>>> import numpy as np
>>> np.set_printoptions(precision=2, suppress=True, linewidth=120)
>>> def tidy(a):
...     return np.round(a, 2) + 0
... 
>>> Y = np.array([[3, -3, -1, -2, -3],
...     [-2, -2, 3, -1, -1],
...     [1, -1, 1, -3, 0],
...     [-1, -3, 1, -3, 1],
...     [3, 2, -1, 2, 3]])
>>> Y[-1] = Y[0]
>>> E = Y + 0.3 * np.eye(5)
>>> E
array([[ 3.3, -3. , -1. , -2. , -3. ],
       [-2. , -1.7,  3. , -1. , -1. ],
       [ 1. , -1. ,  1.3, -3. ,  0. ],
       [-1. , -3. ,  1. , -2.7,  1. ],
       [ 3. , -3. , -1. , -2. , -2.7]])
>>> U, sig, VT = np.linalg.svd(E)
>>> tidy(sig)
array([8.51, 5.62, 2.62, 1.82, 0.02])
>>> Y = U[:, :4] @ np.diag(sig[:4]) @ VT[:4]
>>> tidy(np.abs(E - Y).max())
np.float64(0.01)
>>> tidy(np.linalg.norm(E - Y) / np.linalg.norm(E))
np.float64(0.0)
>>> tidy(np.linalg.norm(E - Y, 2)), tidy(sig[4])
(np.float64(0.02), np.float64(0.02))
>>> Y = np.linalg.inv(E)
>>> tidy(np.linalg.slogdet(E)[0])
np.float64(-1.0)
>>> np.allclose(Y, E.T)
False
>>> tidy(E @ Y)
array([[1., 0., 0., 0., 0.],
       [0., 1., 0., 0., 0.],
       [0., 0., 1., 0., 0.],
       [0., 0., 0., 1., 0.],
       [0., 0., 0., 0., 1.]])
>>> tidy(np.linalg.inv(Y))
array([[ 3.3, -3. , -1. , -2. , -3. ],
       [-2. , -1.7,  3. , -1. , -1. ],
       [ 1. , -1. ,  1.3, -3. ,  0. ],
       [-1. , -3. ,  1. , -2.7,  1. ],
       [ 3. , -3. , -1. , -2. , -2.7]])
>>> tidy(np.linalg.det(E) * np.linalg.det(Y))
np.float64(1.0)
>>> P = np.triu(np.array([[4, 4, -4, 4, 1],
...     [4, 1, -1, 2, -4],
...     [-2, -2, -2, 1, 3],
...     [0, 0, 1, 1, 5],
...     [4, 0, 2, 4, -4]]), 1) + np.eye(5)
>>> Y = P @ E @ np.linalg.inv(P)
>>> tidy(np.linalg.det(Y))
np.float64(-5.51)
>>> np.linalg.matrix_rank(Y)
np.int64(5)
>>> np.trace(Y), tidy(np.trace(E))
(np.float64(-2.5), np.float64(-2.5))
>>> tidy(Y)
array([[  -9.7,   18. ,  -12. ,    8. ,   72. ],
       [ -17. ,   73.3,   13. ,  -87. ,  718. ],
       [   9. ,  -49. ,  -13.7,   64. , -491. ],
       [  14. ,  -74. ,  -22. ,  101.3, -763. ],
       [   3. ,  -15. ,   -4. ,   20. , -153.7]])
>>> tidy(np.poly(Y))
array([  1.  ,   2.5 ,  -7.9 ,   8.49, -20.27,   5.51])
>>> tidy(P @ E - E @ P)
array([[-13., -31.,  20., -11.,  -5.],
       [-15.,  15.,  -5.,  14.,   4.],
       [  8., -16.,   1., -12.,  -1.],
       [ 15., -11., -12.,  -1., -14.],
       [  0., -12.,   9.,  -5.,  -2.]])
>>> data = np.load("case19.npy")
>>> data
array([[ 4,  0,  0,  0],
       [ 0, -1,  0,  0],
       [ 2,  0,  4,  0],
       [ 0,  0,  0,  0]])
>>> P = np.triu(np.array([[-8, -7, 3, -1], [4, 3, 4, 3], [2, -5, 1, 7], [-4, 7, 6, 3]]), 1) + np.eye(4)
>>> Y = P @ data @ np.linalg.inv(P)
>>> tidy(np.poly(Y))
array([ 1., -7.,  8., 16.,  0.])
>>> np.trace(Y), np.trace(data)
(np.float64(7.0), np.int64(7))
>>> q, Rm = np.linalg.qr(E)
>>> q.shape, Rm.shape
((5, 5), (5, 5))
>>> tidy(abs(Rm[0, 0])), tidy(np.linalg.norm(E[:, 0]))
(np.float64(5.09), np.float64(5.09))
>>> tidy(q.T @ q)
array([[1., 0., 0., 0., 0.],
       [0., 1., 0., 0., 0.],
       [0., 0., 1., 0., 0.],
       [0., 0., 0., 1., 0.],
       [0., 0., 0., 0., 1.]])
>>> tidy(np.trace(q @ q.T))
np.float64(5.0)
>>> np.linalg.matrix_rank(data - data[0, 0] * np.eye(4))
np.int64(3)
>>> np.linalg.matrix_power(data - np.diag(np.diag(data)), 4)
array([[0, 0, 0, 0],
       [0, 0, 0, 0],
       [0, 0, 0, 0],
       [0, 0, 0, 0]])
>>> u = np.array([2, 2])
>>> np.array([np.convolve(row, u, "same") for row in data])
array([[ 8,  8,  0,  0],
       [ 0, -2, -2,  0],
       [ 4,  4,  8,  8],
       [ 0,  0,  0,  0]])
>>> np.polyval(u, data[0])
array([10,  2,  2,  2])
>>> np.correlate(data[0], data[3], "full")
array([0, 0, 0, 0, 0, 0, 0])
>>> M = np.array([[-4, 4, 4, 4], [5, 5, 5, -4], [-5, -3, -5, -2], [2, 1, -1, 4]])
>>> M
array([[-4,  4,  4,  4],
       [ 5,  5,  5, -4],
       [-5, -3, -5, -2],
       [ 2,  1, -1,  4]])
>>> P = np.triu(np.array([[-2, 1, -3, 1], [0, 0, -2, -1], [3, -1, -2, -3], [1, 0, -1, 2]]), 1) + np.eye(4)
>>> Y = P @ M @ np.linalg.inv(P)
>>> np.linalg.matrix_rank(Y)
np.int64(4)
>>> P @ M - M @ P
array([[ 22.,  19.,  15.,  26.],
       [  8.,   0.,  36.,  15.],
       [ -6.,   2., -18., -25.],
       [  0.,  -2.,   8.,  -4.]])
>>> Y
array([[ 18.,   1.,  79., 230.],
       [ 13.,  -3.,  49., 127.],
       [-11.,   5., -25., -73.],
       [  2.,  -1.,   3.,  10.]])
>>> tidy(np.linalg.det(Y))
np.float64(952.0)
>>> np.trace(Y), np.trace(M)
(np.float64(0.0), np.int64(0))
>>> Y = np.array([[2, 8], [3, 3]])
>>> cent = np.kron(Y, E)
>>> np.linalg.matrix_rank(cent)
np.int64(10)
>>> def softmax(z):
...     e = np.exp(z - z.max(axis=-1, keepdims=True))
...     return e / e.sum(axis=-1, keepdims=True)
... 
>>> tidy(softmax(M[1] + -3))
array([0.33, 0.33, 0.33, 0.  ])
>>> tidy(softmax(M[1]))
array([0.33, 0.33, 0.33, 0.  ])
>>> att = M @ M.T / np.sqrt(4)
>>> softmax(att)[1] @ M
array([ 5.,  5.,  5., -4.])
>>> softmax(att).round(6).argmax(axis=1)
array([0, 1, 2, 3])
>>> tidy(softmax(att))
array([[1., 0., 0., 0.],
       [0., 1., 0., 0.],
       [0., 0., 1., 0.],
       [0., 0., 0., 1.]])
>>> Y = np.array([[5, 2], [-4, -4]])
>>> cent = np.kron(Y, M)
>>> tidy(np.linalg.norm(cent, 2)), tidy(np.linalg.norm(Y, 2) * np.linalg.norm(M, 2))
(np.float64(90.33), np.float64(90.33))
>>> np.linalg.matrix_rank(cent)
np.int64(8)
>>> X = np.load("mat.npy")
>>> X
array([[ 0., -4., -6.],
       [ 0., -3., -4.],
       [ 0.,  0., -2.]])
>>> U, sig, VT = np.linalg.svd(X)
>>> vecs = VT[:(sig > 1e-8).sum()]
>>> rng = np.random.default_rng(401)
>>> x0 = X[2] + -3 * X[1] + rng.integers(2) * np.eye(3)[1]
>>> x0
array([ 0.,  9., 10.])
>>> tidy(vecs.T @ vecs)
array([[0., 0., 0.],
       [0., 1., 0.],
       [0., 0., 1.]])
>>> np.allclose(vecs.T @ vecs @ x0, x0)
True
>>> np.linalg.matrix_rank(np.vstack([X, x0]))
np.int64(2)
